In [1]: import numpy as np

In [2]: np.set_printoptions(suppress=True, linewidth=160)

In [3]: mat = np.load("dump.npy")

In [4]: print(mat)
[[0 3 0 0 0 0 0 0 0 0 6 0 0]
 [6 0 0 0 8 5 6 0 0 0 7 0 0]
 [5 8 0 0 0 0 0 6 0 1 7 3 0]
 [8 0 8 0 0 0 0 3 7 0 0 1 0]
 [0 0 0 4 0 0 0 0 8 6 0 0 0]
 [0 0 0 0 0 0 0 0 7 0 4 5 7]
 [0 0 0 8 3 0 2 0 0 5 0 0 0]
 [9 0 5 0 0 0 0 0 0 0 0 6 0]
 [0 0 0 0 0 4 0 0 3 1 0 8 1]
 [0 8 9 1 5 0 7 7 0 2 0 0 0]
 [0 8 0 0 0 1 0 0 9 6 0 0 3]
 [5 1 0 0 0 4 0 0 0 0 0 0 4]]

In [5]: rng = np.random.default_rng(434)

In [6]: out = mat + rng.integers(-2, 3, (12, 11)) @ rng.integers(-2, 3, (11, 13))

In [7]: print(out)
[[-12  -5 -12  -9  -5 -10  -6   6 -10  -6   5   2  -2]
 [ -3 -13   1  -2   1   1  10  10   1  -2  10  -6   5]
 [ 10  12   0   0   0  -1  -7  13   2  -7   6  10   6]
 [ 11  -3  -4  -4   4   3   4   2  -1  -6   3  -1   4]
 [  0   7  -1  11   0  -1  -2  -3   7   8  -1  -6  -6]
 [  3   2  -8  -9   8   6  -5 -10  -9  -5   9  20   8]
 [  8  -6   2   8  -5   6   2   6   3   5   6  -8 -13]
 [  4   0  -3  -2   4  -4   7  -6  -5  -7  -3  14  16]
 [  6  -3   9   1 -10  12 -16   2  -2   6   5   9 -26]
 [ -7   3  17  -2   3   0   5   5  -4  -4   6  -1   1]
 [  4   9   5  -6   0  -2  -9   0  13  -1   7   3 -10]
 [  5   5   2   2 -13   8 -14   8  -7   2  -2  -8 -12]]

In [8]: print(np.round(np.linalg.svd(out - mat, compute_uv=False), 2) + 0)
[55.56 36.93 33.32 21.38 20.15 17.12 13.39 11.33  5.49  4.29  1.92  0.  ]

In [9]: E = np.load("layer10.npy")

In [10]: print(E.round(2))
[[0.4  0.   0.2  0.   0.2  0.   0.2  0.   0.   0.   0.   0.   0.  ]
 [0.   0.33 0.   0.17 0.   0.17 0.17 0.   0.   0.   0.   0.17 0.  ]
 [0.   0.   0.2  0.2  0.   0.   0.   0.   0.2  0.2  0.   0.2  0.  ]
 [0.   0.   0.   0.17 0.17 0.17 0.   0.   0.17 0.   0.   0.17 0.17]
 [0.   0.   0.   0.   0.4  0.2  0.   0.2  0.   0.   0.   0.2  0.  ]
 [0.14 0.   0.   0.   0.   0.14 0.14 0.   0.   0.14 0.14 0.14 0.14]
 [0.   0.14 0.   0.   0.14 0.   0.29 0.14 0.   0.   0.14 0.14 0.  ]
 [0.2  0.   0.2  0.   0.2  0.   0.   0.2  0.   0.2  0.   0.   0.  ]
 [0.   0.   0.   0.2  0.   0.   0.2  0.   0.2  0.2  0.   0.   0.2 ]
 [0.   0.   0.   0.   0.33 0.   0.   0.   0.   0.33 0.   0.   0.33]
 [0.   0.   0.   0.17 0.17 0.17 0.   0.   0.17 0.   0.33 0.   0.  ]
 [0.   0.25 0.   0.   0.   0.   0.25 0.   0.25 0.   0.   0.25 0.  ]
 [0.   0.   0.   0.   0.   0.5  0.   0.   0.   0.   0.   0.   0.5 ]]

In [11]: vec = np.array([5, 2, 5, 2, 5, 5, 2, 0, 4, 5, 5, 3, 3])

In [12]: rhs = E @ vec

In [13]: beta, lr = np.zeros(13), 1 / np.linalg.norm(E, 2) ** 2

In [14]: for i in range(25):
    ...:     beta -= lr * E.T @ (E @ beta - rhs)
    ...:     if i % 5 == 0: print(i, round(np.linalg.norm(E @ beta - rhs), 2))
    ...: 
0 2.19
5 0.94
10 0.6
15 0.46
20 0.37

In [15]: print(np.round(np.linalg.cond(E), 2))
19.22

In [16]: def softmax(z):
    ...:     e = np.exp(z - z.max(axis=-1, keepdims=True))
    ...:     return e / e.sum(axis=-1, keepdims=True)
    ...: 

In [17]: print(np.round(softmax(E).sum(axis=1), 2))
[1. 1. 1. 1. 1. 1. 1. 1. 1. 1. 1. 1. 1.]

In [18]: print(np.round(softmax(10 * E[12]), 2) + 0)
[0.   0.   0.   0.   0.   0.48 0.   0.   0.   0.   0.   0.   0.48]

In [19]: scores = E @ E.T / np.sqrt(13)

In [20]: print(softmax(scores).round(6).argmax(axis=1))
[ 0  1  2  3  4  5  6  7  8  9 10 11 12]

In [21]: E[13]
Traceback (most recent call last):
  Cell In[21], line 1
    E[13]
IndexError: index 13 is out of bounds for axis 0 with size 13


In [22]: print(np.linalg.matrix_rank(E))
13

In [23]: print(np.unravel_index(np.abs(E).argmax(), E.shape))
(np.int64(12), np.int64(5))

In [24]: print(np.round(np.linalg.norm(E), 2))
1.78

In [25]: print(np.round(E.mean(axis=0), 2))
[0.06 0.06 0.05 0.07 0.12 0.1  0.1  0.04 0.08 0.08 0.05 0.1  0.1 ]

In [26]: out = np.array([[-0.9, -0.6],
    ...:     [-1.1, -0.3],
    ...:     [-0.3, -0.1],
    ...:     [0.1, 0.3],
    ...:     [0.4, 0.4],
    ...:     [0.2, 1.2],
    ...:     [0.9, 1.5],
    ...:     [1.2, -0.4],
    ...:     [0.3, -0.4],
    ...:     [0.1, 0.9],
    ...:     [-2.2, 0.2]])

In [27]: W2 = np.array([[-0.7, -1.7, -2.5, 2.0], [2.8, -0.9, 1.7, 0.4]])

In [28]: F = out @ W2

In [29]: print(F.round(2))
[[-1.05  2.07  1.23 -2.04]
 [-0.07  2.14  2.24 -2.32]
 [-0.07  0.6   0.58 -0.64]
 [ 0.77 -0.44  0.26  0.32]
 [ 0.84 -1.04 -0.32  0.96]
 [ 3.22 -1.42  1.54  0.88]
 [ 3.57 -2.88  0.3   2.4 ]
 [-1.96 -1.68 -3.68  2.24]
 [-1.33 -0.15 -1.43  0.44]
 [ 2.45 -0.98  1.28  0.56]
 [ 2.1   3.56  5.84 -4.32]]

In [30]: blk = np.stack([F, 4 * F, F[::-1]])

In [31]: print(blk.shape)
(3, 11, 4)

In [32]: print(np.round(np.linalg.norm(blk, axis=(1, 2)), 2))
[13.47 53.87 13.47]

In [33]: print(np.linalg.matrix_rank(blk))
[2 2 2]

In [34]: print(np.linalg.matrix_rank(blk.reshape(3, -1)))
2

In [35]: print((blk @ F.T).shape)
(3, 11, 11)

In [36]: X = np.load("arr.npy")

In [37]: print(X)
[[ 1.4  0.5 -0.2 -0.9 -0.4  0. ]
 [ 0.2  0.4 -0.4  0.5 -1.8  0.2]
 [-0.6  1.8  0.7  0.   0.2  0.7]
 [ 0.8  1.5 -0.5  0.3  1.5  0.1]
 [-0.5  1.3  0.4  0.  -0.1 -1.4]
 [-0.3 -0.8 -0.9 -0.6  1.2  0.4]
 [ 0.7  1.4 -0.1 -1.3 -0.3 -0.2]
 [-0.2  0.3  0.3 -0.9 -1.8  1. ]
 [ 0.1  1.4  0.5 -1.7 -0.2 -0.9]
 [ 1.3  0.4  1.6  0.5 -1.5 -0.1]
 [ 0.  -1.3  0.9 -0.7 -0.5 -1.9]
 [12.   8.   3.  13.  -4.  26. ]
 [ 0.9 -1.  -0.4  0.4  1.1 -0.5]
 [ 0.3  0.1 -0.2  0.5 -1.  -1.1]
 [-1.4  1.7  0.2  1.   0.   0.4]
 [ 0.1  1.2 -0.2 -0.4  0.9  1. ]
 [ 1.5 -0.7  0.4 -1.3  0.7  0. ]]

In [38]: Xs = (X - X.mean(axis=0)) / X.std(axis=0)

In [39]: print(Xs.std(axis=0))
[1. 1. 1. 1. 1. 1.]

In [40]: print(np.argwhere(np.abs(Xs) > 2))
[[11  0]
 [11  1]
 [11  2]
 [11  3]
 [11  4]
 [11  5]]

In [41]: beta = np.linalg.lstsq(np.delete(Xs, 0, axis=1), Xs[:, 0])[0]

In [42]: print(beta.round(2))
[-0.24  0.11 -0.02  0.02  1.12]

In [43]: Xs = X - X.mean(axis=0)

In [44]: Uu, s, VT = np.linalg.svd(Xs, full_matrices=False)

In [45]: print(s.round(2))
[32.    4.28  4.24  3.18  2.6   1.95]

In [46]: print(np.round(s ** 2 / (s ** 2).sum(), 2) + 0)
[0.95 0.02 0.02 0.01 0.01 0.  ]

In [47]: print(np.round((s ** 2).sum() ** 2 / (s ** 4).sum(), 2))
1.11

In [48]: print((np.sign(Uu[:, 0]) == np.sign(Uu[0, 0])).astype(int))
[1 1 1 1 1 1 1 1 1 1 1 0 1 1 1 1 1]

In [49]: print(np.abs(VT[0]).argmax())
5

In [50]: print(np.round(np.abs(VT[-1]), 2))
[0.29 0.23 0.86 0.08 0.29 0.18]

In [51]: print(round(float(np.linalg.norm(E) ** 2 / np.linalg.norm(E, 2) ** 2), 2))
2.8

In [52]: print(np.round(np.linalg.norm(E, 1), 2), round(float(np.linalg.norm(E, np.inf)), 2))
1.61 1.0

In [53]: print(np.round(np.linalg.norm(E, axis=0), 2))
[0.47 0.44 0.35 0.4  0.65 0.63 0.52 0.32 0.45 0.5  0.39 0.49 0.67]

In [54]: labels = F[:, 1] > np.median(F[:, 1])

In [55]: f = F[labels].mean(axis=0) - F[~labels].mean(axis=0)

In [56]: print(np.argsort(-np.abs(f).round(6), kind="stable"))
[1 3 2 0]

In [57]: print(((F - F.mean(axis=0)) @ f > 0).astype(int))
[1 1 1 0 0 0 0 0 0 0 1]

In [58]: print(labels.astype(int))
[1 1 1 0 0 0 0 0 1 0 1]

In [59]: feats = np.load("m.npy")

In [60]: print(feats)
[[-4 -6  3 -4  3 -4 -1 -6 -3  0 -5  4  5]
 [-6 -6 -3  3 -2  0  1  0  2 -4 -1  2  0]
 [ 3 -3  2 -1  0  5 -4 -1  1  1 -3 -1  1]
 [-4  3 -1 -6  1  1  1 -1  0  3 -2 -2  3]
 [ 3 -2  0  1 -6 -1  1  0  0  5 -4  4  1]
 [-4  0  5  1 -1 -6 -2 -2  3  3 -5  4  2]
 [-1  1 -4  1  1 -2 -6 -3  5  3 -4 -1 -1]
 [-6  0 -1 -1  0 -2 -3  4  1  2 -4  0  2]
 [-3  2  1  0  0  3  5  1 -2  3  4  1 -2]
 [ 0 -4  1  3  5  3  3  2  3  6 -5  3 -2]
 [-5 -1 -3 -2 -4 -5 -4 -4  4 -5 -6  5  2]
 [ 4  2 -1 -2  4  4 -1  0  1  3  5  6 -1]
 [ 5  0  1  3  1  2 -1  2 -2 -2  2 -1 -6]]

In [61]: labels = rng.permutation(13)

In [62]: out = feats[:, labels] * rng.choice([-1, 1], 13)

In [63]: print(out)
[[-3 -5 -6 -4  5 -3 -1 -4  3  0  4  4  6]
 [ 3 -1  0  3  0  2  1  0 -2  4  2  6  6]
 [-2 -3 -1 -1  1  0 -4  5 -1 -1 -1 -3  3]
 [ 1 -2 -1 -6  3 -1  1  1  0 -3 -2  4 -3]
 [ 0 -4  0  1  1  6  1 -1  0 -5  4 -3  2]
 [-5 -5 -2  1  2  1 -2 -6 -3 -3  4  4  0]
 [ 4 -4 -3  1 -1 -1 -6 -2 -5 -3 -1  1 -1]
 [ 1 -4  4 -1  2  0 -3 -2 -1 -2  0  6  0]
 [-1  4  1  0 -2  0  5  3  2 -3  1  3 -2]
 [-1 -5  2  3 -2 -5  3  3 -3 -6  3  0  4]
 [ 3 -6 -4 -2  2  4 -4 -5 -4  5  5  5  1]
 [ 1  5  0 -2 -1 -4 -1  4 -1 -3  6 -4 -2]
 [-1  2  2  3 -6 -1 -1  2  2  2 -1 -5  0]]

In [64]: Uu, _, VT = np.linalg.svd(feats.T @ out)

In [65]: print(labels)
[ 2 10  7  3 12  4  6  5  8  9 11  0  1]

In [66]: Uu, s, VT = np.linalg.svd(feats, full_matrices=False)

In [67]: print((s > 1e-8).sum())
13

In [68]: print(np.abs(Uu[:, 0]).round(6).argmax())
10

In [69]: print(np.allclose(Uu * s @ VT, feats))
True

In [70]: print(np.round(np.sqrt((s ** 2).sum()), 2), round(np.linalg.norm(feats), 2))
40.72 40.72

In [71]: print(np.round(np.abs(VT[0]), 2))
[0.45 0.21 0.01 0.11 0.13 0.4  0.22 0.25 0.19 0.03 0.53 0.22 0.3 ]

In [72]: vec = np.array([0, 1, 0, 1, 2, 1, 2, 0, 1, 0, 1, 2, 1])

In [73]: rhs = feats @ vec

In [74]: print(rhs)
[ -5   0 -10  -1  -7  -3 -12 -10  17  20 -14  27  -3]

In [75]: print(np.round(np.linalg.solve(feats, 4 * rhs), 2) + 0)
[0. 4. 0. 4. 8. 4. 8. 0. 4. 0. 4. 8. 4.]

In [76]: print(np.round(np.linalg.solve(feats, rhs + feats[:, 8]), 2) + 0)
[0. 1. 0. 1. 2. 1. 2. 0. 2. 0. 1. 2. 1.]

In [77]: print(np.round(np.linalg.solve(feats.T, feats[10]), 2) + 0)
[0. 0. 0. 0. 0. 0. 0. 0. 0. 0. 1. 0. 0.]

In [78]: print(np.round(np.linalg.solve(feats, rhs), 2) + 0)
[0. 1. 0. 1. 2. 1. 2. 0. 1. 0. 1. 2. 1.]

In [79]: print(np.all(np.linalg.eigvalsh(feats) > 0))
False

In [80]: ev, V = np.linalg.eigvalsh(feats)
Traceback (most recent call last):
  Cell In[80], line 1
    ev, V = np.linalg.eigvalsh(feats)
ValueError: too many values to unpack (expected 2)


In [81]: ev, V = np.linalg.eigh(feats)

In [82]: print(np.unique(ev.round(6) + 0, return_counts=True)[1])
[1 1 1 1 1 1 1 1 1 1 1 1 1]

In [83]: print(np.abs(V[:, -1]).round(6).argmax())
9

In [84]: print(ev.round(2))
[-24.3  -13.54 -12.45 -10.29  -8.35  -4.07  -3.81  -0.46   4.72   5.74   9.83  11.73  15.26]

In [85]: J = np.loadtxt("block15.csv", delimiter=",")

In [86]: print(J)
[[ 1.  2.  2.  2.  1.  0.]
 [ 1.  4.  2.  2.  1.  2.]
 [ 1.  5.  3.  2.  2.  4.]
 [ 3.  7.  3.  2.  3.  6.]
 [ 5.  7.  3.  3.  3.  6.]
 [ 6.  7.  3.  5.  4.  7.]
 [ 8.  8.  4.  5.  6.  7.]
 [10.  9.  5.  6.  7.  8.]
 [10.  9.  7.  6.  9.  9.]
 [11. 11.  8.  7. 11. 11.]
 [11. 11.  9.  7. 11. 12.]]

In [87]: W = np.array([[-2, -2],
    ...:     [1, -1],
    ...:     [2, -1],
    ...:     [1, 2],
    ...:     [1, -1],
    ...:     [-1, 0],
    ...:     [1, -2],
    ...:     [0, -2],
    ...:     [1, -1],
    ...:     [2, 2],
    ...:     [1, -1],
    ...:     [1, 1],
    ...:     [1, 0]])

In [88]: beta = np.array([0, 2])

In [89]: H = np.maximum(mat @ W + beta, 0)

In [90]: print(H)
[[ 9  0]
 [ 4  0]
 [10  0]
 [ 8  0]
 [24 14]
 [23  0]
 [23 21]
 [ 0  0]
 [10  9]
 [43  0]
 [31  0]
 [ 0  0]]

In [91]: print(np.round((H > 0).mean(axis=0), 2))
[0.83 0.25]

In [92]: print((H > 0).astype(int))
[[1 0]
 [1 0]
 [1 0]
 [1 0]
 [1 1]
 [1 0]
 [1 1]
 [0 0]
 [1 1]
 [1 0]
 [1 0]
 [0 0]]

In [93]: print(np.linalg.matrix_rank(H))
2

In [94]: W2 = np.array([[-2, -1, -1], [-1, 1, 1]])

In [95]: print((H @ W2).round(6).argmax(axis=1))
[1 1 1 1 1 1 1 0 1 1 1 0]

In [96]: print(H @ W2)
[[-18  -9  -9]
 [ -8  -4  -4]
 [-20 -10 -10]
 [-16  -8  -8]
 [-62 -10 -10]
 [-46 -23 -23]
 [-67  -2  -2]
 [  0   0   0]
 [-29  -1  -1]
 [-86 -43 -43]
 [-62 -31 -31]
 [  0   0   0]]

In [97]: print(W @ W2)
[[ 6  0  0]
 [-1 -2 -2]
 [-3 -3 -3]
 [-4  1  1]
 [-1 -2 -2]
 [ 2  1  1]
 [ 0 -3 -3]
 [ 2 -2 -2]
 [-1 -2 -2]
 [-6  0  0]
 [-1 -2 -2]
 [-3  0  0]
 [-2 -1 -1]]

In [98]: W = np.array([[5, 5, 3, 4, -3],
    ...:     [0, 5, 5, -1, -4],
    ...:     [-2, 5, 0, -2, 4],
    ...:     [5, -2, 5, -4, -3],
    ...:     [-2, -1, -4, 5, 0],
    ...:     [0, 4, -3, 0, 5]])

In [99]: beta = np.array([-8, 1, -9, 3, -7])

In [100]: H = np.maximum(J @ W + beta, 0)

In [101]: print((H > 0).astype(int))
[[1 1 1 0 0]
 [1 1 1 0 0]
 [0 1 1 0 0]
 [1 1 1 1 0]
 [1 1 1 1 0]
 [1 1 1 1 0]
 [1 1 1 1 0]
 [1 1 1 1 0]
 [1 1 1 1 0]
 [1 1 1 1 0]
 [1 1 1 1 0]]

In [102]: print(np.linalg.matrix_rank(H))
4

In [103]: W2 = np.array([[0, 3], [1, 2], [3, 1], [1, 1], [2, 1]])

In [104]: print(W @ W2)
[[12 29]
 [11 10]
 [11  6]
 [ 3  9]
 [-8 -7]
 [ 5 10]]

In [105]: out = np.array([[0, 0],
     ...:     [-1, 2],
     ...:     [1, 2],
     ...:     [1, 1],
     ...:     [0, 0],
     ...:     [1, 2],
     ...:     [1, 1],
     ...:     [2, -2],
     ...:     [0, 2],
     ...:     [-2, 1],
     ...:     [-1, -2],
     ...:     [1, 1],
     ...:     [0, 0]])

In [106]: print(np.round(np.einsum("ij,ij->i", E, E), 2))
[0.28 0.22 0.2  0.17 0.28 0.14 0.18 0.2  0.2  0.33 0.22 0.25 0.5 ]

In [107]: print(np.linalg.matrix_rank(np.vstack([E, out.T])))
13

In [108]: print(np.round(np.einsum("ij->j", E), 2))
[0.74 0.73 0.6  0.9  1.61 1.34 1.25 0.54 0.98 1.08 0.62 1.27 1.34]

In [109]: print(np.vstack([E, out.T]).shape)
(15, 13)

In [110]: M = np.loadtxt("x.csv", delimiter=",")

In [111]: print(M.round(2) + 0)
[[ 13.08 -20.96 -28.43  38.39 -42.34 -51.89  -9.32 -26.75   1.85  26.81 -26.69  -6.14  -9.62]
 [ 11.94 -19.65 -26.46  36.36 -40.23 -49.22  -8.46 -25.18   1.66  25.31 -25.05  -6.31  -9.13]
 [  7.75 -14.71 -19.06  28.51 -32.14 -38.98  -5.28 -19.17   0.93  19.59 -18.86  -6.76  -7.35]
 [  3.96  -9.92 -12.    20.59 -24.02 -28.73  -2.28 -13.25   0.2   13.93 -12.86  -6.83  -5.69]
 [  0.58  -5.05  -5.06  12.   -15.22 -17.69   0.55  -7.06  -0.56   7.98  -6.8   -6.21  -4.05]
 [  0.08  -4.21  -3.91  10.42 -13.6  -15.68   0.99  -5.96  -0.69   6.92  -5.75  -5.98  -3.77]
 [ -1.31  -0.67   0.54   2.98  -5.72  -6.04   2.34  -1.13  -1.12   2.08  -1.33  -3.86  -2.43]
 [ -0.43   0.2    0.73  -0.14  -1.11  -0.94   1.14   0.33  -0.62   0.11   0.    -0.95  -1.02]
 [  0.04  -0.15  -0.44   0.45   0.65   0.46  -0.84  -0.37   0.55   0.01   0.05   0.38   0.94]
 [ -2.13   0.17  -0.16   2.59   3.27   2.47  -3.12  -1.32   2.79  -0.4    1.52  -0.29   5.48]
 [ -2.93   0.43   0.27   2.95   3.92   3.05  -3.4   -1.36   3.24  -0.63   2.07  -0.71   6.53]
 [ -3.98   0.8    0.91   3.32   4.74   3.81  -3.65  -1.34   3.76  -0.95   2.81  -1.28   7.79]
 [-12.1    4.27   6.99   4.44  10.73   9.84  -3.95   0.06   6.67  -4.     8.83  -5.98  15.77]
 [-12.48   4.45   7.3    4.45  11.01  10.13  -3.93   0.15   6.78  -4.16   9.12  -6.21  16.11]
 [-13.24   4.81   7.93   4.46  11.56  10.72  -3.88   0.34   7.    -4.47   9.7   -6.66  16.78]
 [-13.65   5.     8.27   4.46  11.86  11.04  -3.85   0.45   7.11  -4.65  10.01  -6.9   17.13]]

In [112]: Uu, s, VT = np.linalg.svd(M)

In [113]: V = VT[:(s > 1e-8).sum()]

In [114]: vec = M[10] + 5 * M[4] + rng.integers(2) * np.eye(13)[11]

In [115]: print(vec.round(2))
[ -0.04 -24.82 -25.03  62.92 -72.18 -85.42  -0.66 -36.65   0.46  39.27 -31.92 -30.75 -13.74]

In [116]: print(np.round(np.diag(V.T @ V), 2))
[0.3  0.07 0.26 0.35 0.3  0.34 0.24 0.13 0.11 0.07 0.12 0.32 0.38]

In [117]: print(round(np.linalg.norm(vec - V.T @ V @ vec), 2))
0.82
